In [1]: import numpy as np

In [2]: from numpy import linalg as LA

In [3]: np.set_printoptions(precision=2, suppress=True, linewidth=160)

In [4]: mat = np.loadtxt("out3.csv", delimiter=",")

In [5]: print(mat)
[[ 3.49 -1.58 -3.3   3.01  2.93  1.6   0.53 -4.84 -0.48 -5.82  0.33  1.72 -1.29  0.79]
 [ 2.45  0.7   3.12 -0.36 -0.48  1.13 -0.18  4.55  0.14 -1.02  0.88 -1.14  1.19  1.45]
 [ 5.29  2.23  2.45  1.16  2.57  1.63  1.23 -2.75 -0.28 -2.96  4.23  1.43 -2.04  4.94]
 [ 1.53 -0.48  1.24  0.38 -0.31 -0.31 -1.82 -0.46 -0.39  0.21  0.44  2.05 -1.96 -0.4 ]
 [-1.04 -1.79 -1.38  2.95 -0.52 -2.9  -1.92 -2.82 -0.04  3.38 -1.05  2.19 -0.78  0.82]
 [-1.32  1.2   5.   -1.76 -1.11  1.72  1.21  3.07 -2.14  1.66  0.03 -3.15  2.13  2.7 ]
 [ 0.1   2.53 -0.84 -0.44  0.9   2.35  0.78  3.68  3.92 -2.96  6.21  0.34  3.1   1.47]
 [-2.15  0.6  -1.64 -1.98 -1.83  0.93 -0.49  3.3   2.66  1.46  1.99 -1.18  1.17 -1.56]
 [ 5.09  2.69  2.4   2.76  1.88  2.72  0.83 -7.24 -1.37 -3.1   5.19  4.45 -0.75  7.06]]

In [6]: blk = np.stack([mat, -2 * mat, mat[::-1]])

In [7]: print(LA.norm(blk, axis=(1, 2)))
[27.98 55.96 27.98]

In [8]: print(blk.shape)
(3, 9, 14)

In [9]: print(np.einsum("bij,cij->bc", blk, blk))
[[  782.86 -1565.72   308.42]
 [-1565.72  3131.45  -616.85]
 [  308.42  -616.85   782.86]]

In [10]: print(LA.matrix_rank(blk.reshape(3, -1)))
2

In [11]: A2 = mat / np.sqrt((mat ** 2).mean(axis=1, keepdims=True))

In [12]: print(LA.matrix_rank(A2) == LA.matrix_rank(mat))
True

In [13]: print(LA.norm(A2, axis=1))
[3.74 3.74 3.74 3.74 3.74 3.74 3.74 3.74 3.74]

In [14]: vec = np.array([-8, 7, 1, 7, 2, -7, 9, 4, 7, -2, 6, -3, -5, -6])

In [15]: h = np.maximum(mat @ vec, 0)

In [16]: print(np.flatnonzero(h > 1e-9))
[6 7]

In [17]: print(np.maximum(mat @ (3 * vec), 0))
[  0.     0.     0.     0.     0.     0.   196.08 117.63   0.  ]

In [18]: print(np.maximum(mat @ vec, 0) - np.maximum(-mat @ vec, 0))
[-34.33  -9.32 -16.73 -22.83 -15.17 -14.97  65.36  39.21 -61.15]

In [19]: print(round(LA.norm(mat) ** 2 / LA.norm(mat, 2) ** 2, 2))
1.96

In [20]: print(np.round(LA.norm(mat, 2), 2))
20.0

In [21]: print(np.round(LA.norm(mat, "nuc"), 2))
63.96

In [22]: print(LA.norm(mat, axis=1).argmax())
8

In [23]: print(LA.norm(mat, axis=1))
[10.44  6.73 10.77  4.07  7.34  8.69 10.12  6.73 14.81]

In [24]: A2 = np.array([[3, -2],
    ...:     [2, -2],
    ...:     [0, -1],
    ...:     [-2, 2],
    ...:     [2, 3],
    ...:     [-3, 2],
    ...:     [3, 0],
    ...:     [1, 1],
    ...:     [3, 2],
    ...:     [2, -1],
    ...:     [3, 1],
    ...:     [3, -2],
    ...:     [-2, 2],
    ...:     [3, 2]])

In [25]: print(np.einsum("ij,ij->i", mat, mat))
[108.94  45.25 115.99  16.56  53.82  75.45 102.37  45.3  219.19]

In [26]: A2 = np.array([[3, 1, -2, 1, 0, 2, 3, 3, -2, 3, 2, 2, -1],
    ...:     [1, 0, 2, 1, -1, 2, 3, -3, -3, 1, 0, -1, -2],
    ...:     [-2, 2, -3, -2, -3, -1, 2, 2, -3, -2, 2, 1, 1],
    ...:     [-3, -3, -3, 1, 2, 2, -2, 0, 2, -1, 2, 1, -3],
    ...:     [-3, -2, -1, -1, -2, 2, 0, -1, 3, -1, 2, -1, -3],
    ...:     [3, 0, 1, 2, 2, 2, -3, -1, 1, 3, 1, 2, -1],
    ...:     [0, -2, 3, 0, 3, -3, 1, 0, -2, -1, 2, 3, -2],
    ...:     [-3, 0, -1, 2, -1, 1, -1, -2, -3, 1, -1, 0, -1],
    ...:     [-3, 2, 0, 2, -1, -3, 1, -3, 1, -2, 0, -2, 2],
    ...:     [-2, 1, -2, -1, -2, 1, 2, 2, 3, -3, 0, 3, -3],
    ...:     [-2, 3, 1, 3, 2, 3, -2, -3, -2, 2, 0, 0, 0],
    ...:     [0, 2, 3, -3, 2, 2, -3, -2, -2, 2, -1, -1, -1],
    ...:     [-3, 3, 2, -2, -3, -2, 2, 2, -1, 3, 0, -2, -1]])

In [27]: arr = A2 - A2.T

In [28]: print(arr)
[[ 0  0  0  4  3 -1  3  6  1  5  4  2  2]
 [ 0  0  0  4  1  2  5 -3 -5  0 -3 -3 -5]
 [ 0  0  0  1 -2 -2 -1  3 -3  0  1 -2 -1]
 [-4 -4 -1  0  3  0 -2 -2  0  0 -1  4 -1]
 [-3 -1  2 -3  0  0 -3  0  4  1  0 -3  0]
 [ 1 -2  2  0  0  0  0 -2  4  2 -2  0  1]
 [-3 -5  1  2  3  0  0  1 -3 -3  4  6 -4]
 [-6  3 -3  2  0  2 -1  0  0 -1  2  2 -3]
 [-1  5  3  0 -4 -4  3  0  0 -5  2  0  3]
 [-5  0  0  0 -1 -2  3  1  5  0 -2  1 -6]
 [-4  3 -1  1  0  2 -4 -2 -2  2  0  1  0]
 [-2  3  2 -4  3  0 -6 -2  0 -1 -1  0  1]
 [-2  5  1  1  0 -1  4  3 -3  6  0 -1  0]]

In [29]: U, sig, VT = LA.svd(arr)

In [30]: vecs = VT[:(sig > 1e-8).sum()]

In [31]: rng = np.random.default_rng(41975)

In [32]: vec = arr[12] + -1 * arr[6] + rng.integers(2) * np.eye(13)[2]

In [33]: print(vec)
[ 1. 10.  0. -1. -3. -1.  4.  2.  0.  9. -4. -7.  4.]

In [34]: print(np.diag(vecs.T @ vecs))
[0.97 1.   0.93 0.99 0.99 0.76 1.   0.74 1.   0.94 0.74 0.99 0.95]

In [35]: print(LA.matrix_rank(np.vstack([arr, vec])))
12

In [36]: U, sig, VT = LA.svd(mat, full_matrices=False)

In [37]: print(np.round(U.T @ U, 2) + 0)
[[1. 0. 0. 0. 0. 0. 0. 0. 0.]
 [0. 1. 0. 0. 0. 0. 0. 0. 0.]
 [0. 0. 1. 0. 0. 0. 0. 0. 0.]
 [0. 0. 0. 1. 0. 0. 0. 0. 0.]
 [0. 0. 0. 0. 1. 0. 0. 0. 0.]
 [0. 0. 0. 0. 0. 1. 0. 0. 0.]
 [0. 0. 0. 0. 0. 0. 1. 0. 0.]
 [0. 0. 0. 0. 0. 0. 0. 1. 0.]
 [0. 0. 0. 0. 0. 0. 0. 0. 1.]]

In [38]: print((sig > 1e-8).sum())
9

In [39]: print(round(np.sqrt((sig ** 2).sum()), 2), np.round(LA.norm(mat), 2))
27.98 27.98

In [40]: print(np.allclose(U * sig @ VT, mat))
True

In [41]: print(np.cumsum(sig ** 2) / np.sum(sig ** 2))
[0.51 0.76 0.88 0.94 0.97 0.99 0.99 1.   1.  ]

In [42]: t = np.radians(60)

In [43]: r_ = np.eye(13)

In [44]: r_[12, 12] = r_[3, 3] = np.cos(t)

In [45]: r_[12, 3], r_[3, 12] = -np.sin(t), np.sin(t)

In [46]: A2 = arr @ r_.T

In [47]: print(np.allclose(LA.norm(arr, axis=1), LA.norm(A2, axis=1)))
True

In [48]: print(np.round(LA.svd(arr, compute_uv=False), 2) + 0, np.round(LA.svd(A2, compute_uv=False), 2) + 0)
[15.29 15.29 12.14 12.14 11.03 11.03  6.25  6.25  3.91  3.91  2.37  2.37  0.  ] [15.29 15.29 12.14 12.14 11.03 11.03  6.25  6.25  3.91  3.91  2.37  2.37  0.  ]

In [49]: print(np.allclose(arr @ arr.T, A2 @ A2.T))
True

In [50]: print(np.abs(A2 - arr).max(axis=0))
[0.   0.   0.   6.33 0.   0.   0.   0.   0.   0.   0.   0.   4.46]

In [51]: print(np.round(LA.det(r_), 2), np.trace(r_))
1.0 12.0

In [52]: print([round(float(x), 2) for x in LA.svd(arr, compute_uv=False)[:3]])
[15.29, 15.29, 12.14]

In [53]: print(LA.matrix_rank(arr, rtol=0.1))
12

In [54]: feats = np.load("mat.npy")

In [55]: print(feats)
[[ 2  3  4  5  6  7  8  9 10]
 [11 12 13 14 15 16 17 18 19]
 [20 21 22 23 24 25 26 27 28]
 [29 30 31 32 33 34 35 36 37]
 [38 39 40 41 42 43 44 45 46]
 [47 48 49 50 51 52 53 54 55]]

In [56]: r = LA.matrix_rank(feats)

In [57]: print(r)
2

In [58]: ns = LA.svd(feats)[2][r:].T

In [59]: print([int(LA.matrix_rank(feats[:i])) for i in range(1, len(feats) + 1)])
[1, 2, 2, 2, 2, 2]

In [60]: print(ns @ ns.T)
[[ 0.62 -0.31 -0.24 -0.18 -0.11 -0.04  0.02  0.09  0.16]
 [-0.31  0.74 -0.21 -0.16 -0.11 -0.06 -0.01  0.04  0.09]
 [-0.24 -0.21  0.82 -0.14 -0.11 -0.08 -0.04 -0.01  0.02]
 [-0.18 -0.16 -0.14  0.87 -0.11 -0.09 -0.08 -0.06 -0.04]
 [-0.11 -0.11 -0.11 -0.11  0.89 -0.11 -0.11 -0.11 -0.11]
 [-0.04 -0.06 -0.08 -0.09 -0.11  0.87 -0.14 -0.16 -0.18]
 [ 0.02 -0.01 -0.04 -0.08 -0.11 -0.14  0.82 -0.21 -0.24]
 [ 0.09  0.04 -0.01 -0.06 -0.11 -0.16 -0.21  0.74 -0.31]
 [ 0.16  0.09  0.02 -0.04 -0.11 -0.18 -0.24 -0.31  0.62]]

In [61]: M = np.loadtxt("x.csv", delimiter=",")

In [62]: print(M)
[[ -2.  16.  13.  12.   3.   0.   2.   1.   4.]
 [-16.   2.  -1.  -2. -11. -14. -12. -13. -10.]
 [-17.   1.  -2.  -3. -12. -15. -13. -14. -11.]
 [-18.   0.  -3.  -4. -13. -16. -14. -15. -12.]
 [-12.   6.   3.   2.  -7. -10.  -8.  -9.  -6.]
 [ -5.  13.  10.   9.   0.  -3.  -1.  -2.   1.]
 [ -2.  16.  13.  12.   3.   0.   2.   1.   4.]
 [-16.   2.  -1.  -2. -11. -14. -12. -13. -10.]
 [ -3.  15.  12.  11.   2.  -1.   1.   0.   3.]
 [ -7.  11.   8.   7.  -2.  -5.  -3.  -4.  -1.]]

In [63]: U, sig, VT = LA.svd(M)

In [64]: vecs = VT[:(sig > 1e-8).sum()]

In [65]: vec = M[4] + -2 * M[2] + rng.integers(2) * np.eye(9)[0]

In [66]: print(vec)
[22.  4.  7.  8. 17. 20. 18. 19. 16.]

In [67]: print(np.round(vecs.T @ vecs, 2) + 0)
[[ 0.28 -0.12 -0.06 -0.03  0.17  0.23  0.19  0.21  0.14]
 [-0.12  0.44  0.35  0.32  0.03 -0.06  0.   -0.03  0.07]
 [-0.06  0.35  0.28  0.26  0.06 -0.01  0.03  0.01  0.08]
 [-0.03  0.32  0.26  0.24  0.06  0.    0.04  0.02  0.08]
 [ 0.17  0.03  0.06  0.06  0.13  0.15  0.14  0.14  0.12]
 [ 0.23 -0.06 -0.01  0.    0.15  0.2   0.17  0.18  0.13]
 [ 0.19  0.    0.03  0.04  0.14  0.17  0.15  0.16  0.13]
 [ 0.21 -0.03  0.01  0.02  0.14  0.18  0.16  0.17  0.13]
 [ 0.14  0.07  0.08  0.08  0.12  0.13  0.13  0.13  0.12]]
